% ipython --no-banner

In [1]: import numpy as np

In [2]: import numpy.linalg as la

In [3]: np.set_printoptions(suppress=True, linewidth=160)

In [4]: X = np.array([[0, 1, 0], [1, 0, 1], [0, 1, 0]])

In [5]: # rows 0 and 2 are equal

In [6]: la.determinant(X)
---------------------------------------------------------------------------
AttributeError                            Traceback (most recent call last)
Cell In[6], line 1
----> 1 la.determinant(X)

AttributeError: module 'numpy.linalg' has no attribute 'determinant'

In [7]: print(X @ X)
[[1 0 1]
 [0 2 0]
 [1 0 1]]

In [8]: (X + X.T) / 2
Out[8]: 
array([[0., 1., 0.],
       [1., 0., 1.],
       [0., 1., 0.]])

In [9]: np.round(np.sort(np.abs(la.eigvals(X))), 1) + 0
Out[9]: array([0. , 1.4, 1.4])

In [10]: J = np.load("block17.npy")

In [11]: J
Out[11]: 
array([[ 3.,  3., -5.],
       [ 1.,  2.,  5.],
       [ 0.,  0.,  1.]])

In [12]: x = np.array([5, 2, 2])

In [13]: J @ np.eye(3)[2]
Out[13]: array([-5.,  5.,  1.])

In [14]: (J * x).sum(axis=1)
Out[14]: array([11., 19.,  2.])

In [15]: (J @ x).argmax()
Out[15]: np.int64(1)

In [16]: J @ x
Out[16]: array([11., 19.,  2.])

In [17]: print(np.einsum("ij,j->i", J, x))
[11. 19.  2.]

In [18]: vals, V = la.eig(J)

In [19]: vals.round(1)
Out[19]: array([4.3, 0.7, 1. ])

In [20]: np.round(np.sort(la.eigvals(la.inv(J))), 1)
Out[20]: array([0.2, 1. , 1.4])

In [21]: np.round(np.sort(la.eigvals(J.T)), 1)
Out[21]: array([0.7, 1. , 4.3])

In [22]: print(np.round(np.sort(la.eigvals(J @ J)), 1))
[ 0.5  1.  18.5]
